% python3 -q
>>> import numpy as np
>>> import numpy.linalg as la
>>> np.set_printoptions(precision=3, suppress=True, linewidth=200)
>>> u = np.array([1, 0, 2, 2])
>>> feats = -2 * np.eye(4) + np.outer(u, u)
>>> feats
array([[-1.,  0.,  2.,  2.],
       [ 0., -2.,  0.,  0.],
       [ 2.,  0.,  2.,  4.],
       [ 2.,  0.,  4.,  2.]])
>>> # 2 groups of indices that never mix
>>> proj = np.triu(np.array([[2, 2, -3, -3], [-3, 1, 2, -3], [1, 3, 0, 3], [3, 0, -3, 2]]), 1) + np.eye(4)
>>> other = proj @ feats @ la.inv(proj)
>>> other
array([[ -13.,   22.,  -99.,  308.],
       [  -2.,    2.,  -18.,   56.],
       [   8.,  -16.,   70., -224.],
       [   2.,   -4.,   18.,  -58.]])
>>> ang = np.radians(180)
>>> R = np.eye(4)
>>> R[1, 1] = R[2, 2] = np.cos(ang)
>>> R[1, 2], R[2, 1] = -np.sin(ang), np.sin(ang)
>>> R.round(3) + 0
array([[ 1.,  0.,  0.,  0.],
       [ 0., -1.,  0.,  0.],
       [ 0.,  0., -1.,  0.],
       [ 0.,  0.,  0.,  1.]])
>>> other = feats @ R.T
>>> la.svd(feats, compute_uv=False), la.svd(other, compute_uv=False)
(array([7., 2., 2., 2.]), array([7., 2., 2., 2.]))
>>> np.allclose(la.norm(feats, axis=1), la.norm(other, axis=1))
True
>>> other.round(3) + 0
array([[-1.,  0., -2.,  2.],
       [ 0.,  2.,  0.,  0.],
       [ 2.,  0., -2.,  4.],
       [ 2.,  0., -4.,  2.]])
>>> (feats != 0).astype(int)
array([[1, 0, 1, 1],
       [0, 1, 0, 0],
       [1, 0, 1, 1],
       [1, 0, 1, 1]])
>>> round(la.det(feats), 3)
np.float64(-56.0)
>>> rng = np.random.default_rng(2591)
>>> labels = rng.permutation(4)
>>> labels
array([3, 0, 2, 1])
>>> other = feats[labels][:, labels]
>>> np.sort(np.abs(la.eigvals(other)))
array([2., 2., 2., 7.])
>>> np.allclose(other, feats)
False
>>> other
array([[ 2.,  2.,  4.,  0.],
       [ 2., -1.,  2.,  0.],
       [ 4.,  2.,  2.,  0.],
       [ 0.,  0.,  0., -2.]])
>>> [round(float(la.det(feats[:i, :i])), 2) + 0 for i in range(1, 5)]
[-1.0, 2.0, 12.0, -56.0]
>>> F = np.array([[-0.2, -0.4, -0.9, -0.5, 0.0, -1.1],
...     [0.6, 0.0, -0.8, -0.8, -0.2, -1.0],
...     [1.6, -1.2, 1.7, 0.9, -0.5, 1.1],
...     [-0.2, -0.4, -0.7, -1.3, 0.1, -0.1],
...     [0.2, -0.4, -0.5, 0.8, -0.1, 0.6],
...     [-0.4, 0.1, 1.2, 0.2, 0.2, 0.2]])
>>> F[:, 0] *= 3
>>> F
array([[-0.6, -0.4, -0.9, -0.5,  0. , -1.1],
       [ 1.8,  0. , -0.8, -0.8, -0.2, -1. ],
       [ 4.8, -1.2,  1.7,  0.9, -0.5,  1.1],
       [-0.6, -0.4, -0.7, -1.3,  0.1, -0.1],
       [ 0.6, -0.4, -0.5,  0.8, -0.1,  0.6],
       [-1.2,  0.1,  1.2,  0.2,  0.2,  0.2]])
>>> W1 = np.array([[0, -2, 1, 1],
...     [-2, -2, -1, -2],
...     [-1, -1, -1, -2],
...     [0, -2, -2, 2],
...     [1, -2, -1, 1],
...     [0, -1, 2, -1]])
>>> c = np.array([-1, 1, -3, -2])
>>> hid = np.maximum(F @ W1 + c, 0)
>>> hid
array([[0.7, 6. , 0. , 0.1],
       [0. , 1.2, 0. , 0.6],
       [0. , 0. , 2.2, 2. ],
       [0.6, 6.2, 0. , 0. ],
       [0.2, 0. , 0. , 1.3],
       [0. , 1. , 0. , 0. ]])
>>> (hid > 0).astype(int)
array([[1, 1, 0, 1],
       [0, 1, 0, 1],
       [0, 0, 1, 1],
       [1, 1, 0, 0],
       [1, 0, 0, 1],
       [0, 1, 0, 0]])
>>> (hid > 0).mean(axis=0)
array([0.5  , 0.667, 0.167, 0.667])
>>> Z = np.array([[-9, 5], [-2, 1], [9, 7], [0, 0]])
>>> (hid @ Z).round(6).argmax(axis=1)
array([1, 1, 0, 1, 1, 1])
>>> hid @ Z
array([[-18.3,   9.5],
       [ -2.4,   1.2],
       [ 19.8,  15.4],
       [-17.8,   9.2],
       [ -1.8,   1. ],
       [ -2. ,   1. ]])
>>> other = np.array([[-2, -1], [4, -1]])
>>> A = np.kron(np.eye(2, dtype=int), other)
>>> A
array([[-2, -1,  0,  0],
       [ 4, -1,  0,  0],
       [ 0,  0, -2, -1],
       [ 0,  0,  4, -1]])
>>> np.einsum("ii->", A)
np.int64(-6)
>>> np.round(la.det(2 * A), 3), round(la.det(A), 3)
(np.float64(576.0), np.float64(36.0))
>>> np.einsum("ij,ji->", A, A)
np.int64(-6)
>>> np.poly(A)
array([ 1.,  6., 21., 36., 36.])
>>> labels = rng.permutation(4)
>>> labels
array([0, 3, 2, 1])
>>> other = A[labels][:, labels]
>>> np.sort(np.abs(la.eigvals(other)))
array([2.449, 2.449, 2.449, 2.449])
>>> np.diag(other)
array([-2, -1, -2, -1])
>>> round(float(la.det(other)), 3), round(la.det(A[labels]), 3)
(36.0, np.float64(-36.0))
>>> other
array([[-2,  0,  0, -1],
       [ 0, -1,  4,  0],
       [ 0, -1, -2,  0],
       [ 4,  0,  0, -1]])
>>> arr = np.load("dump.npy")
>>> arr
array([[ 0, -1,  0,  0],
       [ 2,  0,  0,  0],
       [ 0,  0,  0, -1],
       [ 0,  0,  2,  0]])
>>> other = arr / la.norm(arr, axis=1, keepdims=True)
>>> G = other @ other.T
>>> np.argwhere(np.triu(np.abs(G) > 0.95, 1))
array([], shape=(0, 2), dtype=int64)
>>> (np.abs(G) > 0.9).astype(int)
array([[1, 0, 0, 0],
       [0, 1, 0, 0],
       [0, 0, 1, 0],
       [0, 0, 0, 1]])
>>> la.norm(other, axis=1)
array([1., 1., 1., 1.])
>>> (G - 2 * np.eye(4)).round(6).argmax(axis=1)
array([1, 0, 0, 0])
>>> G[0]
array([1., 0., 0., 0.])
>>> np.sort(np.abs(la.eigvals(arr)))
array([1.414, 1.414, 1.414, 1.414])
>>> round(la.det(arr), 3)
np.float64(4.0)
>>> np.allclose(arr @ arr.T, arr.T @ arr)
False
>>> arr @ arr
array([[-2,  0,  0,  0],
       [ 0, -2,  0,  0],
       [ 0,  0, -2,  0],
       [ 0,  0,  0, -2]])
>>> np.trace(arr)
np.int64(0)
>>> (arr - arr.T) / 2
array([[ 0. , -1.5,  0. ,  0. ],
       [ 1.5,  0. ,  0. ,  0. ],
       [ 0. ,  0. ,  0. , -1.5],
       [ 0. ,  0. ,  1.5,  0. ]])
>>> (arr + arr.T) / 2
array([[0. , 0.5, 0. , 0. ],
       [0.5, 0. , 0. , 0. ],
       [0. , 0. , 0. , 0.5],
       [0. , 0. , 0.5, 0. ]])
>>> np.allclose(arr, arr.T)
False
>>> def softmax(z):
...     e = np.exp(z - z.max(axis=-1, keepdims=True))
...     return e / e.sum(axis=-1, keepdims=True)
... 
>>> softmax(arr[1] + -2)
array([0.711, 0.096, 0.096, 0.096])
>>> att = arr @ arr.T / np.sqrt(4)
>>> softmax(att + np.triu(np.full(att.shape, -np.inf), 1))
array([[1.   , 0.   , 0.   , 0.   ],
       [0.119, 0.881, 0.   , 0.   ],
       [0.274, 0.274, 0.452, 0.   ],
       [0.096, 0.096, 0.096, 0.711]])
>>> softmax(att).round(6).argmax(axis=1)
array([0, 1, 2, 3])
>>> Z = np.array([[2, 1, 2, -1, -1, -2],
...     [5, 3, -3, -2, -4, 3],
...     [3, 3, -1, 0, 5, -4],
...     [-5, 5, 0, 5, 4, -4],
...     [1, -2, -4, -1, 1, -5],
...     [0, 1, -5, 4, -3, -5]])
>>> J = (rng.random((19, 6)) < 0.25) @ Z
>>> J
array([[  2,   1,   2,  -1,  -1,  -2],
       [ -5,   5,   0,   5,   4,  -4],
       [  5,   3,  -3,  -2,  -4,   3],
       [  4,   2, -10,   3,   3, -14],
       [  0,   0,   0,   0,   0,   0],
       [  7,   4,  -1,  -3,  -5,   1],
       [  3,   7,  -5,   1,   0,  -8],
       [  2,   9,  -1,   2,  -1,  -3],
       [ -5,   5,   0,   5,   4,  -4],
       [  1,  -2,  -4,  -1,   1,  -5],
       [  3,   4,  -6,   4,   2,  -9],
       [  0,   0,   0,   0,   0,   0],
       [  1,  -2,  -4,  -1,   1,  -5],
       [  5,   3,  -3,  -2,  -4,   3],
       [ -5,   5,   0,   5,   4,  -4],
       [  0,   0,   0,   0,   0,   0],
       [  5,   3,  -3,  -2,  -4,   3],
       [  7,   4,  -1,  -3,  -5,   1],
       [ -4,   3,  -4,   4,   5,  -9]])
>>> rank = la.matrix_rank(J)
>>> rank
np.int64(5)
>>> N = la.svd(J)[2][rank:].T
>>> np.round(J @ N, 3) + 0
array([[0.],
       [0.],
       [0.],
       [0.],
       [0.],
       [0.],
       [0.],
       [0.],
       [0.],
       [0.],
       [0.],
       [0.],
       [0.],
       [0.],
       [0.],
       [0.],
       [0.],
       [0.],
       [0.]])
>>> la.matrix_rank(J.T @ J), la.matrix_rank(J @ J.T)
(np.int64(5), np.int64(5))
>>> [int(la.matrix_rank(np.delete(J, i, axis=0))) for i in range(19)]
[5, 5, 5, 5, 5, 5, 5, 5, 5, 5, 5, 5, 5, 5, 5, 5, 5, 5, 5]
>>> N.shape
(6, 1)
